$ ipython --no-banner

In [1]: import numpy as np

In [2]: import numpy.linalg as la

In [3]: np.set_printoptions(suppress=True, linewidth=120)

In [4]: def rd(a):
   ...:     return np.round(a, 2) + 0
   ...: 

In [5]: feats = np.array([[4, 1, 0], [0, 5, 4], [0, 0, 4]])

In [6]: ev, evecs = la.eig(feats)

In [7]: np.prod(ev)
Out[7]: np.float64(80.0)

In [8]: proj = np.triu(np.array([[1, -2, 3], [2, -3, 1], [2, -1, -2]]), 1) + np.eye(3)

In [9]: M2 = proj @ feats @ la.inv(proj)

In [10]: np.trace(M2), np.trace(feats)
Out[10]: (np.float64(13.0), np.int64(13))

In [11]: F = np.load("m.npy")

In [12]: F
Out[12]: 
array([[1, 2],
       [3, 3]])

In [13]: proj = np.triu(np.array([[1, 2], [3, 1]]), 1) + np.eye(2)

In [14]: M2 = proj @ F @ la.inv(proj)

In [15]: proj @ F - F @ proj
Out[15]: 
array([[ 6.,  4.],
       [ 0., -6.]])

In [16]: (F - F.T) / 2
Out[16]: 
array([[ 0. , -0.5],
       [ 0.5,  0. ]])

In [17]: rd(np.sort(np.abs(la.eigvals(F))))
Out[17]: array([0.65, 4.65])

In [18]: np.allclose(F @ F.T, F.T @ F)
Out[18]: False

In [19]: rd(np.abs(la.eigvals(F)).max())
Out[19]: np.float64(4.65)

In [20]: M2 = np.array([[2, 3], [3, 2], [0, 2]])

In [21]: mat = np.tile(M2, (2, 3))

In [22]: mat
Out[22]: 
array([[2, 3, 2, 3, 2, 3],
       [3, 2, 3, 2, 3, 2],
       [0, 2, 0, 2, 0, 2],
       [2, 3, 2, 3, 2, 3],
       [3, 2, 3, 2, 3, 2],
       [0, 2, 0, 2, 0, 2]])

In [23]: la.lstsq(mat[:-1].T, mat[-1])[2]
Out[23]: np.int32(2)

In [24]: rd(mat @ la.pinv(mat) @ mat)
Out[24]: 
array([[2., 3., 2., 3., 2., 3.],
       [3., 2., 3., 2., 3., 2.],
       [0., 2., 0., 2., 0., 2.],
       [2., 3., 2., 3., 2., 3.],
       [3., 2., 3., 2., 3., 2.],
       [0., 2., 0., 2., 0., 2.]])

In [25]: np.abs(np.diag(la.qr(mat)[1])) > 1e-9
Out[25]: array([ True,  True, False, False, False, False])

In [26]: rng = np.random.default_rng(22)

In [27]: idx = rng.permutation(6)

In [28]: idx
Out[28]: array([1, 2, 5, 0, 4, 3])

In [29]: M2 = mat[idx][:, idx]

In [30]: rd(np.sort(np.abs(la.eigvals(M2))))
Out[30]: array([ 0.,  0.,  0.,  0.,  0., 12.])

In [31]: np.allclose(M2, mat)
Out[31]: False

In [32]: np.trace(M2)
Out[32]: np.int64(12)

In [33]: np.diag(M2)
Out[33]: array([2, 0, 2, 2, 3, 3])

In [34]: r = la.matrix_rank(mat)

In [35]: r
Out[35]: np.int64(2)

In [36]: N = la.svd(mat)[2][r:].T

In [37]: [int(la.matrix_rank(np.delete(mat, i, axis=0))) for i in range(6)]
Out[37]: [2, 2, 2, 2, 2, 2]

In [38]: rd(la.norm(mat, 2) / la.norm(mat))
Out[38]: np.float64(0.95)

In [39]: [round(float(x), 2) for x in la.svd(mat, compute_uv=False)[:3]]
Out[39]: [12.77, 4.12, 0.0]

In [40]: u = np.array([0, 5, 1])

In [41]: np.correlate(mat[2], mat[5], "full")
Out[41]: array([ 0,  4,  0,  8,  0, 12,  0,  8,  0,  4,  0])

In [42]: np.convolve(mat[2], u)
Out[42]: array([ 0,  0, 10,  2, 10,  2, 10,  2])

In [43]: np.array([np.convolve(row, u, "same") for row in mat])
Out[43]: 
array([[10, 17, 13, 17, 13, 17],
       [15, 13, 17, 13, 17, 13],
       [ 0, 10,  2, 10,  2, 10],
       [10, 17, 13, 17, 13, 17],
       [15, 13, 17, 13, 17, 13],
       [ 0, 10,  2, 10,  2, 10]])

In [44]: arr = np.diag(np.array([2, 0, 2, 2])) + -3 * np.eye(4, k=1) + -3 * np.eye(4, k=-1)

In [45]: arr
Out[45]: 
array([[ 2., -3.,  0.,  0.],
       [-3.,  0., -3.,  0.],
       [ 0., -3.,  2., -3.],
       [ 0.,  0., -3.,  2.]])

In [46]: M2 = arr / np.sqrt((arr ** 2).mean(axis=1, keepdims=True))

In [47]: arr - arr.mean(axis=1, keepdims=True)
Out[47]: 
array([[ 2.25, -2.75,  0.25,  0.25],
       [-1.5 ,  1.5 , -1.5 ,  1.5 ],
       [ 1.  , -2.  ,  3.  , -2.  ],
       [ 0.25,  0.25, -2.75,  2.25]])

In [48]: rd(la.norm(M2, axis=1))
Out[48]: array([2., 2., 2., 2.])

In [49]: rd(M2[1])
Out[49]: array([-1.41,  0.  , -1.41,  0.  ])

In [50]: ev, evecs = la.eigh(arr)

In [51]: np.unique(ev.round(6) + 0, return_counts=True)[1]
Out[51]: array([1, 1, 1, 1])

In [52]: rd(la.eigvalsh(arr + -3 * np.eye(4)))
Out[52]: array([-6.73, -3.11,  0.57,  3.27])

In [53]: rd(ev)
Out[53]: array([-3.73, -0.11,  3.57,  6.27])

In [54]: rd(la.svd(arr, compute_uv=False))
Out[54]: array([6.27, 3.73, 3.57, 0.11])

In [55]: np.abs(evecs[:, -1]).round(6).argmax()
Out[55]: np.int64(2)

In [56]: rd(la.eigvalsh(arr @ arr))
Out[56]: array([ 0.01, 12.75, 13.93, 39.31])

In [57]: q = F.astype(float).copy()

In [58]: for j in range(2):
    ...:     q[:, j] -= q[:, :j] @ (q[:, :j].T @ q[:, j])
    ...:     q[:, j] /= la.norm(q[:, j])
    ...: 

In [59]: rd(q.T @ q)
Out[59]: 
array([[1., 0.],
       [0., 1.]])

In [60]: ev, evecs = la.eigh(arr)

In [61]: vec = np.array([2, -1, -1, -2])

In [62]: rd(evecs * np.abs(ev) @ evecs.T)
Out[62]: 
array([[ 3.11, -0.95,  1.41,  0.69],
       [-0.95,  3.88, -0.25,  1.41],
       [ 1.41, -0.25,  4.05, -1.88],
       [ 0.69,  1.41, -1.88,  2.64]])

In [63]: vec @ arr @ vec / (vec @ vec), rd(ev[0]), rd(ev[-1])
Out[63]: (np.float64(1.2), np.float64(-3.73), np.float64(6.27))

In [64]: rd(la.eigvalsh(arr[1:, 1:]))
Out[64]: array([-2.92,  1.05,  5.86])

In [65]: (np.sign(evecs[:, -1].round(6)) == np.sign(evecs[0, -1].round(6))).astype(int)
Out[65]: array([1, 0, 1, 0])

In [66]: np.all(la.eigvalsh(arr) > 0)
Out[66]: np.False_

In [67]: M2 = np.array([[2, -1, 0, -1, -2, -2],
    ...:     [-2, -1, 0, 1, 1, 0],
    ...:     [-1, 0, 0, -1, -2, 2],
    ...:     [-2, -1, -2, 2, -2, 2],
    ...:     [-2, -1, 0, -1, 0, 0],
    ...:     [0, -1, 0, -2, 0, -2]])

In [68]: data = np.tril(M2)

In [69]: data
Out[69]: 
array([[ 2,  0,  0,  0,  0,  0],
       [-2, -1,  0,  0,  0,  0],
       [-1,  0,  0,  0,  0,  0],
       [-2, -1, -2,  2,  0,  0],
       [-2, -1,  0, -1,  0,  0],
       [ 0, -1,  0, -2,  0, -2]])

In [70]: r = la.matrix_rank(data)

In [71]: r
Out[71]: np.int64(5)

In [72]: N = la.svd(data)[2][r:].T

In [73]: la.matrix_rank(data.T @ data), la.matrix_rank(data @ data.T)
Out[73]: (np.int64(5), np.int64(5))

In [74]: np.allclose(data @ N, 0)
Out[74]: True

In [75]: rd(data @ N)
Out[75]: 
array([[0.],
       [0.],
       [0.],
       [0.],
       [0.],
       [0.]])

In [76]: [int(la.matrix_rank(data[:i])) for i in range(1, len(data) + 1)]
Out[76]: [1, 2, 2, 3, 4, 5]

In [77]: rd(N @ N.T)
Out[77]: 
array([[0., 0., 0., 0., 0., 0.],
       [0., 0., 0., 0., 0., 0.],
       [0., 0., 0., 0., 0., 0.],
       [0., 0., 0., 0., 0., 0.],
       [0., 0., 0., 0., 1., 0.],
       [0., 0., 0., 0., 0., 0.]])

In [78]: rd(N[:, 0] / N[np.abs(N[:, 0]).round(6).argmax(), 0])
Out[78]: array([0., 0., 0., 0., 1., 0.])

In [79]: [int(la.matrix_rank(data[:, :j + 1])) for j in range(6)]
Out[79]: [1, 2, 3, 4, 4, 5]

In [80]: la.matrix_power(data, 3)
Out[80]: 
array([[  8,   0,   0,   0,   0,   0],
       [ -6,  -1,   0,   0,   0,   0],
       [ -4,   0,   0,   0,   0,   0],
       [-10,  -3,  -8,   8,   0,   0],
       [ -2,   0,   4,  -4,   0,   0],
       [ -2,  -9,   0,  -8,   0,  -8]])

In [81]: (data - data.T) / 2
Out[81]: 
array([[ 0. ,  1. ,  0.5,  1. ,  1. ,  0. ],
       [-1. ,  0. ,  0. ,  0.5,  0.5,  0.5],
       [-0.5,  0. ,  0. ,  1. ,  0. ,  0. ],
       [-1. , -0.5, -1. ,  0. ,  0.5,  1. ],
       [-1. , -0.5,  0. , -0.5,  0. ,  0. ],
       [ 0. , -0.5,  0. , -1. ,  0. ,  0. ]])

In [82]: rd(np.abs(la.eigvals(data)).max())
Out[82]: np.float64(2.0)

In [83]: rd(la.det(data))
Out[83]: np.float64(0.0)

In [84]: np.allclose(data @ data.T, data.T @ data)
Out[84]: False

In [85]: data @ data
Out[85]: 
array([[ 4,  0,  0,  0,  0,  0],
       [-2,  1,  0,  0,  0,  0],
       [-2,  0,  0,  0,  0,  0],
       [-4, -1, -4,  4,  0,  0],
       [ 0,  2,  2, -2,  0,  0],
       [ 6,  5,  4,  0,  0,  4]])

In [86]: np.allclose(data, data.T)
Out[86]: False

In [87]: np.trace(data)
Out[87]: np.int64(1)

In [88]: idx = rng.permutation(3)

In [89]: idx
Out[89]: array([1, 2, 0])

In [90]: M2 = feats[idx][:, idx]

In [91]: rd(la.det(M2)), rd(la.det(feats[idx]))
Out[91]: (np.float64(80.0), np.float64(80.0))

In [92]: np.allclose(M2, feats)
Out[92]: False

In [93]: np.trace(M2)
Out[93]: np.int64(13)

In [94]: u = np.array([1, 0, 0, 0])

In [95]: X = u[np.abs(np.subtract.outer(np.arange(4), np.arange(4)))]

In [96]: X
Out[96]: 
array([[1, 0, 0, 0],
       [0, 1, 0, 0],
       [0, 0, 1, 0],
       [0, 0, 0, 1]])

In [97]: la.matrix_power(X, 100)
Out[97]: 
array([[1, 0, 0, 0],
       [0, 1, 0, 0],
       [0, 0, 1, 0],
       [0, 0, 0, 1]])

In [98]: pr = np.eye(4)[1]

In [99]: for _ in range(5):
    ...:     pr = pr @ X
    ...:     print(pr.round(2))
    ...: 
[0. 1. 0. 0.]
[0. 1. 0. 0.]
[0. 1. 0. 0.]
[0. 1. 0. 0.]
[0. 1. 0. 0.]

In [100]: idx = rng.permutation(4)

In [101]: M2 = X[:, idx] * rng.choice([-1, 1], 4)

In [102]: M2
Out[102]: 
array([[ 0,  0,  0,  1],
       [ 0,  1,  0,  0],
       [-1,  0,  0,  0],
       [ 0,  0, -1,  0]])

In [103]: U, _, Vt = la.svd(X.T @ M2)

In [104]: U @ Vt
Out[104]: 
array([[ 0.,  0.,  0.,  1.],
       [ 0.,  1.,  0.,  0.],
       [-1.,  0.,  0.,  0.],
       [ 0.,  0., -1.,  0.]])

In [105]: rd(la.lstsq(X, M2)[0])
Out[105]: 
array([[ 0.,  0.,  0.,  1.],
       [ 0.,  1.,  0.,  0.],
       [-1.,  0.,  0.,  0.],
       [ 0.,  0., -1.,  0.]])

In [106]: vec = np.array([6, 7, 1, 8])

In [107]: a = np.maximum(M2 @ vec, 0)

In [108]: rd(np.tanh(M2 @ vec))
Out[108]: array([ 1.  ,  1.  , -1.  , -0.76])

In [109]: E = np.loadtxt("mat.csv", delimiter=",")

In [110]: rd(E)
Out[110]: 
array([[ 2.49, -0.59,  0.21,  0.34, -0.01,  0.59],
       [-0.59,  1.25, -0.92,  0.38,  0.39,  1.6 ],
       [ 0.21, -0.92,  0.91,  0.22,  0.04, -0.41],
       [ 0.34,  0.38,  0.22,  1.79, -0.72,  0.87],
       [-0.01,  0.39,  0.04, -0.72,  1.46, -0.23],
       [ 0.59,  1.6 , -0.41,  0.87, -0.23, -0.9 ]])

In [111]: rd(la.det(E))
Out[111]: np.float64(0.0)

In [112]: np.allclose(E @ E.T, E.T @ E)
Out[112]: True

In [113]: rd(np.abs(la.eigvals(E)).max())
Out[113]: np.float64(3.0)

In [114]: rd(la.norm(E, "nuc"))
Out[114]: np.float64(11.0)

In [115]: rd(la.norm(E) ** 2 / la.norm(E, 2) ** 2)
Out[115]: np.float64(3.0)

In [116]: rd(la.norm(E[4] - E[3]))
Out[116]: np.float64(3.53)

In [117]: rd(la.norm(E[4], 1)), rd(la.norm(E[4], np.inf))
Out[117]: (np.float64(2.86), np.float64(1.46))

In [118]: rd(E[4] @ E[3])
Out[118]: np.float64(-2.39)

In [119]: ev, evecs = la.eigh(E)

In [120]: rd(evecs.T @ E @ evecs)
Out[120]: 
array([[-2.,  0.,  0.,  0.,  0.,  0.],
       [ 0.,  0.,  0.,  0.,  0.,  0.],
       [ 0.,  0.,  1.,  0.,  0.,  0.],
       [ 0.,  0.,  0.,  2.,  0.,  0.],
       [ 0.,  0.,  0.,  0.,  3.,  0.],
       [ 0.,  0.,  0.,  0.,  0.,  3.]])

In [121]: rd(la.eigvalsh(E + -3 * np.eye(6)))
Out[121]: array([-5., -3., -2., -1.,  0.,  0.])

In [122]: rd(evecs.T @ evecs)
Out[122]: 
array([[1., 0., 0., 0., 0., 0.],
       [0., 1., 0., 0., 0., 0.],
       [0., 0., 1., 0., 0., 0.],
       [0., 0., 0., 1., 0., 0.],
       [0., 0., 0., 0., 1., 0.],
       [0., 0., 0., 0., 0., 1.]])

In [123]: M = np.load("block5.npy")

In [124]: M
Out[124]: 
array([[ 0,  0,  9,  0],
       [ 7,  0,  0,  0],
       [ 0,  0,  0, -2],
       [ 0, -4,  0,  0]])

In [125]: M2 = la.inv(M)

In [126]: rd(la.slogdet(M)[0])
Out[126]: np.float64(-1.0)

In [127]: rd(la.det(M) * la.det(M2))
Out[127]: np.float64(1.0)

In [128]: M.T @ M
Out[128]: 
array([[49,  0,  0,  0],
       [ 0, 16,  0,  0],
       [ 0,  0, 81,  0],
       [ 0,  0,  0,  4]])

In [129]: M @ M.T
Out[129]: 
array([[81,  0,  0,  0],
       [ 0, 49,  0,  0],
       [ 0,  0,  4,  0],
       [ 0,  0,  0, 16]])

In [130]: vec = np.array([1, 1, 4, 4])

In [131]: target = M @ vec

In [132]: beta, lr = np.zeros(4), 1 / la.norm(M, 2) ** 2

In [133]: for i in range(6):
     ...:     beta -= lr * M.T @ (M @ beta - target)
     ...:     if i % 1 == 0: print(i, round(la.norm(M @ beta - target), 2))
     ...: 
0 8.71
1 7.75
2 7.19
3 6.74
4 6.35
5 6.0

In [134]: rd(beta)
Out[134]: array([1.  , 0.73, 4.  , 1.05])

In [135]: rd(la.cond(M))
Out[135]: np.float64(4.5)

In [136]: la.matrix_rank(X - X[0, 0] * np.eye(4))
Out[136]: np.int64(0)

In [137]: X @ X
Out[137]: 
array([[1, 0, 0, 0],
       [0, 1, 0, 0],
       [0, 0, 1, 0],
       [0, 0, 0, 1]])

In [138]: np.kron(np.eye(2, dtype=int), M)
Out[138]: 
array([[ 0,  0,  9,  0,  0,  0,  0,  0],
       [ 7,  0,  0,  0,  0,  0,  0,  0],
       [ 0,  0,  0, -2,  0,  0,  0,  0],
       [ 0, -4,  0,  0,  0,  0,  0,  0],
       [ 0,  0,  0,  0,  0,  0,  9,  0],
       [ 0,  0,  0,  0,  7,  0,  0,  0],
       [ 0,  0,  0,  0,  0,  0,  0, -2],
       [ 0,  0,  0,  0,  0, -4,  0,  0]])

In [139]: rd(la.det(M[::-1]))
Out[139]: np.float64(-504.0)

In [140]: np.einsum("ij,ji->", M, M)
Out[140]: np.int64(0)

In [141]: rd(la.det(2 * M)), rd(la.det(M))
Out[141]: (np.float64(-8064.0), np.float64(-504.0))

In [142]: rd(la.det(M.T))
Out[142]: np.float64(-504.0)
